$ ipython --no-banner

In [1]: import numpy as np

In [2]: from numpy import linalg as LA

In [3]: np.set_printoptions(precision=1, suppress=True, linewidth=200)

In [4]: def rd(a):
   ...:     return np.round(a, 1) + 0
   ...: 

In [5]: A = -2 * np.eye(6) + np.ones((6, 6))

In [6]: A
Out[6]: 
array([[-1.,  1.,  1.,  1.,  1.,  1.],
       [ 1., -1.,  1.,  1.,  1.,  1.],
       [ 1.,  1., -1.,  1.,  1.,  1.],
       [ 1.,  1.,  1., -1.,  1.,  1.],
       [ 1.,  1.,  1.,  1., -1.,  1.],
       [ 1.,  1.,  1.,  1.,  1., -1.]])

In [7]: # symmetric

In [8]: rd(LA.norm(A, axis=0))
Out[8]: array([2.4, 2.4, 2.4, 2.4, 2.4, 2.4])

In [9]: LA.norm(A, axis=1).argmax()
Out[9]: np.int64(0)

In [10]: rd(LA.norm(A[2], 1)), rd(LA.norm(A[2], np.inf))
Out[10]: (np.float64(6.0), np.float64(1.0))

In [11]: u, r1 = A[1], A[2]

In [12]: u @ r1
Out[12]: np.float64(2.0)

In [13]: u @ u
Out[13]: np.float64(6.0)

In [14]: pr = (u @ r1) / (u @ u) * u

In [15]: rd((r1 - pr) @ u)
Out[15]: np.float64(0.0)

In [16]: np.outer(u, r1)
Out[16]: 
array([[ 1.,  1., -1.,  1.,  1.,  1.],
       [-1., -1.,  1., -1., -1., -1.],
       [ 1.,  1., -1.,  1.,  1.,  1.],
       [ 1.,  1., -1.,  1.,  1.,  1.],
       [ 1.,  1., -1.,  1.,  1.,  1.],
       [ 1.,  1., -1.,  1.,  1.,  1.]])

In [17]: rd(pr)
Out[17]: array([ 0.3, -0.3,  0.3,  0.3,  0.3,  0.3])

In [18]: rd(r1 - pr)
Out[18]: array([ 0.7,  1.3, -1.3,  0.7,  0.7,  0.7])

In [19]: LA.matrix_rank(np.outer(u, r1))
Out[19]: np.int64(1)

In [20]: th = np.radians(120)

In [21]: Rm = np.eye(6)

In [22]: Rm[2, 2] = Rm[0, 0] = np.cos(th)

In [23]: Rm[2, 0], Rm[0, 2] = -np.sin(th), np.sin(th)

In [24]: rd(Rm)
Out[24]: 
array([[-0.5,  0. ,  0.9,  0. ,  0. ,  0. ],
       [ 0. ,  1. ,  0. ,  0. ,  0. ,  0. ],
       [-0.9,  0. , -0.5,  0. ,  0. ,  0. ],
       [ 0. ,  0. ,  0. ,  1. ,  0. ,  0. ],
       [ 0. ,  0. ,  0. ,  0. ,  1. ,  0. ],
       [ 0. ,  0. ,  0. ,  0. ,  0. ,  1. ]])

In [25]: B = A @ Rm.T

In [26]: rd(LA.det(Rm)), rd(np.trace(Rm))
Out[26]: (np.float64(1.0), np.float64(3.0))

In [27]: np.allclose(A @ A.T, B @ B.T)
Out[27]: True

In [28]: rd(B)
Out[28]: 
array([[ 1.4,  1. ,  0.4,  1. ,  1. ,  1. ],
       [ 0.4, -1. , -1.4,  1. ,  1. ,  1. ],
       [-1.4,  1. , -0.4,  1. ,  1. ,  1. ],
       [ 0.4,  1. , -1.4, -1. ,  1. ,  1. ],
       [ 0.4,  1. , -1.4,  1. , -1. ,  1. ],
       [ 0.4,  1. , -1.4,  1. ,  1. , -1. ]])

In [29]: rd(LA.svd(A, compute_uv=False)), rd(LA.svd(B, compute_uv=False))
Out[29]: (array([4., 2., 2., 2., 2., 2.]), array([4., 2., 2., 2., 2., 2.]))

In [30]: m1 = np.load("layer18.npy")

In [31]: m1
Out[31]: 
array([[1., 0., 1., 3., 0., 0.],
       [2., 2., 1., 0., 0., 0.],
       [0., 0., 3., 1., 0., 0.],
       [3., 2., 2., 3., 0., 0.],
       [0., 0., 0., 0., 1., 4.],
       [0., 0., 0., 0., 2., 2.]])

In [32]: # 2 blocks once reordered

In [33]: rng = np.random.default_rng(91)

In [34]: labels = rng.permutation(6)

In [35]: labels
Out[35]: array([0, 3, 4, 1, 5, 2])

In [36]: B = m1[labels][:, labels]

In [37]: np.trace(B)
Out[37]: np.float64(12.0)

In [38]: np.allclose(B, m1)
Out[38]: False

In [39]: (m1 != 0).astype(int)
Out[39]: 
array([[1, 0, 1, 1, 0, 0],
       [1, 1, 1, 0, 0, 0],
       [0, 0, 1, 1, 0, 0],
       [1, 1, 1, 1, 0, 0],
       [0, 0, 0, 0, 1, 1],
       [0, 0, 0, 0, 1, 1]])

In [40]: B = m1 / LA.norm(m1, axis=1, keepdims=True)

In [41]: C2 = B @ B.T

In [42]: (C2 - 2 * np.eye(6)).round(6).argmax(axis=1)
Out[42]: array([3, 3, 0, 0, 5, 4])

In [43]: T = np.stack([m1, -1 * m1, m1[::-1]])

In [44]: rd(LA.det(T))
Out[44]: array([0., 0., 0.])

In [45]: (T @ m1.T).shape
Out[45]: (3, 6, 6)

In [46]: np.einsum("bij,cij->bc", T, T)
Out[46]: 
array([[ 81., -81.,  18.],
       [-81.,  81., -18.],
       [ 18., -18.,  81.]])

In [47]: T.sum(axis=0)
Out[47]: 
array([[0., 0., 0., 0., 2., 2.],
       [0., 0., 0., 0., 1., 4.],
       [3., 2., 2., 3., 0., 0.],
       [0., 0., 3., 1., 0., 0.],
       [2., 2., 1., 0., 0., 0.],
       [1., 0., 1., 3., 0., 0.]])
